In [1]: import numpy as np

In [2]: from numpy import linalg as LA

In [3]: np.set_printoptions(precision=1, suppress=True, linewidth=160, sign=" ")

In [4]: W0 = np.loadtxt("test8.csv", delimiter=",")

In [5]: W0
Out[5]: 
array([[-10.,   4., -10.,  10.,  -4.,  10.],
       [-10.,   2.,   0.,  10.,  -2.,   0.],
       [  2.,   2.,  -6.,  -2.,  -2.,   6.],
       [ 15.,  -6.,  15.,  15.,  -6.,  15.],
       [ 15.,  -3.,   0.,  15.,  -3.,   0.],
       [ -3.,  -3.,   9.,  -3.,  -3.,   9.]])

In [6]: r0 = np.array([2, -1, 2, 2, 1, -1])

In [7]: A2 = W0 + np.outer(r0, np.eye(6)[2])

In [8]: print(LA.matrix_rank(A2 - W0))
1

In [9]: A = np.loadtxt("arr.csv", delimiter=",")

In [10]: print(A)
[[ 2.  2.  0.  1.  3.]
 [ 2.  1.  2.  2.  1.]
 [ 1.  2.  0.  0.  2.]
 [ 0.  2.  2.  1.  1.]
 [ 0.  0.  0.  0.  0.]]

In [11]: print(LA.eigvals(A))
[ 5.2+0.j   0.3+0.7j  0.3-0.7j -1.9+0.j   0. +0.j ]

In [12]: np.round(LA.eigvals(A).sum().real, 1)
Out[12]: np.float64(4.0)

In [13]: round(float(LA.det(2 * A)), 1), round(LA.det(A), 1)
Out[13]: (0.0, np.float64(0.0))

In [14]: M = np.loadtxt("layer8.csv", delimiter=",")

In [15]: print(M.round(1) + 0)
[[ 0.1 -0.3  0. ]
 [-0.3  0.9  0. ]
 [ 0.   0.   0. ]]

In [16]: # column 1 dominates

In [17]: left, sigma, Vt = LA.svd(M)

In [18]: V = Vt[:(sigma > 1e-8).sum()]

In [19]: rng = np.random.default_rng(62)

In [20]: vec = M[2] + -1 * M[0] + rng.integers(2) * np.eye(3)[1]

In [21]: print(vec.round(1) + 0)
[-0.1  0.2  0. ]

In [22]: np.allclose(V.T @ V @ vec, vec)
Out[22]: True

In [23]: print(np.round(np.diag(V.T @ V), 1) + 0)
[ 0.1  0.9  0. ]

In [24]: evals, V = LA.eigh(M)

In [25]: evals.round(1) + 0
Out[25]: array([ 0.,  0.,  1.])

In [26]: (evals > 1e-8).sum(), (evals < -1e-8).sum()
Out[26]: (np.int64(1), np.int64(0))

In [27]: np.round(V @ np.diag(evals) @ V.T, 1) + 0
Out[27]: 
array([[ 0.1, -0.3,  0. ],
       [-0.3,  0.9,  0. ],
       [ 0. ,  0. ,  0. ]])

In [28]: np.round(LA.eigvalsh(M @ M), 1) + 0
Out[28]: array([ 0.,  0.,  1.])

In [29]: np.round(V.T @ V, 1) + 0
Out[29]: 
array([[ 1.,  0.,  0.],
       [ 0.,  1.,  0.],
       [ 0.,  0.,  1.]])

In [30]: np.round(V.T @ M @ V, 1) + 0
Out[30]: 
array([[ 0.,  0.,  0.],
       [ 0.,  0.,  0.],
       [ 0.,  0.,  1.]])

In [31]: np.abs(V[:, -1])
Out[31]: array([ 0.3,  1. ,  0.1])

In [32]: left, sigma, Vt = LA.svd(M)

In [33]: print(np.argmax(sigma[:-1] / (sigma[1:] + 1e-6)) + 1)
1

In [34]: A2 = left[:, :1] @ np.diag(sigma[:1]) @ Vt[:1]

In [35]: A2.round(1) + 0
Out[35]: 
array([[ 0.1, -0.3,  0. ],
       [-0.3,  0.9,  0. ],
       [ 0. ,  0. ,  0. ]])

In [36]: np.round(np.abs(M - A2).max(), 1)
Out[36]: np.float64(0.0)

In [37]: round(np.einsum("ij,ji->", M, M), 1)
Out[37]: np.float64(1.0)

In [38]: round(float(LA.eigvals(M).sum().real), 1)
Out[38]: 1.0

In [39]: round(float(LA.det(M.T)), 1)
Out[39]: 0.0

In [40]: np.round(np.kron(np.eye(2, dtype=int), M), 1) + 0
Out[40]: 
array([[ 0.1, -0.3,  0. ,  0. ,  0. ,  0. ],
       [-0.3,  0.9,  0. ,  0. ,  0. ,  0. ],
       [ 0. ,  0. ,  0. ,  0. ,  0. ,  0. ],
       [ 0. ,  0. ,  0. ,  0.1, -0.3,  0. ],
       [ 0. ,  0. ,  0. , -0.3,  0.9,  0. ],
       [ 0. ,  0. ,  0. ,  0. ,  0. ,  0. ]])

In [41]: np.round(LA.det(M[::-1]), 1)
Out[41]: np.float64(-0.0)

In [42]: arr = np.load("mat.npy")

In [43]: print(arr)
[[ 3.  1.  1.  1.]
 [ 1.  3.  1.  1.]
 [ 1.  1.  3.  1.]
 [ 1.  1.  1.  3.]]

In [44]: # equal to its transpose

In [45]: Lm = LA.cholesky(arr)

In [46]: np.diag(Lm) ** 2
Out[46]: array([ 3. ,  2.7,  2.5,  2.4])

In [47]: LA.eigvalsh(arr).min() > 0
Out[47]: np.True_

In [48]: Lm @ Lm.T
Out[48]: 
array([[ 3.,  1.,  1.,  1.],
       [ 1.,  3.,  1.,  1.],
       [ 1.,  1.,  3.,  1.],
       [ 1.,  1.,  1.,  3.]])

In [49]: Lm
Out[49]: 
array([[ 1.7,  0. ,  0. ,  0. ],
       [ 0.6,  1.6,  0. ,  0. ],
       [ 0.6,  0.4,  1.6,  0. ],
       [ 0.6,  0.4,  0.3,  1.5]])

In [50]: round(float(np.prod(np.diag(Lm)) ** 2), 1), round(LA.det(arr), 1)
Out[50]: (48.0, np.float64(48.0))

In [51]: evals, V = LA.eigh(arr)

In [52]: print(LA.svd(arr, compute_uv=False))
[ 6.  2.  2.  2.]

In [53]: LA.eigvalsh(arr + 2 * np.eye(4))
Out[53]: array([ 4.,  4.,  4.,  8.])

In [54]: np.round(V.T @ arr @ V, 1) + 0
Out[54]: 
array([[ 2.,  0.,  0.,  0.],
       [ 0.,  2.,  0.,  0.],
       [ 0.,  0.,  2.,  0.],
       [ 0.,  0.,  0.,  6.]])

In [55]: np.unique(evals.round(6) + 0, return_counts=True)[1]
Out[55]: array([ 3,  1])

In [56]: K = np.loadtxt("w.csv", delimiter=",")

In [57]: print(K)
[[ 1. -1. -1.  1. -1.  1.  1. -1.]
 [ 1. -1.  1. -1. -1.  1. -1.  1.]
 [ 1. -1. -1.  1.  1. -1. -1.  1.]]

In [58]: A2 = K + rng.integers(-2, 3, (3, 1)) @ rng.integers(-2, 3, (1, 8))

In [59]: A2
Out[59]: 
array([[ 3.,  0., -2.,  0., -3.,  2.,  1.,  1.],
       [ 1., -1.,  1., -1., -1.,  1., -1.,  1.],
       [ 3.,  0., -2.,  0., -1.,  0., -1.,  3.]])

In [60]: LA.matrix_rank(A2 - K, tol=1e-8)
Out[60]: np.int64(1)

In [61]: print(A2 - K)
[[ 2.  1. -1. -1. -2.  1.  0.  2.]
 [ 0.  0.  0.  0.  0.  0.  0.  0.]
 [ 2.  1. -1. -1. -2.  1.  0.  2.]]
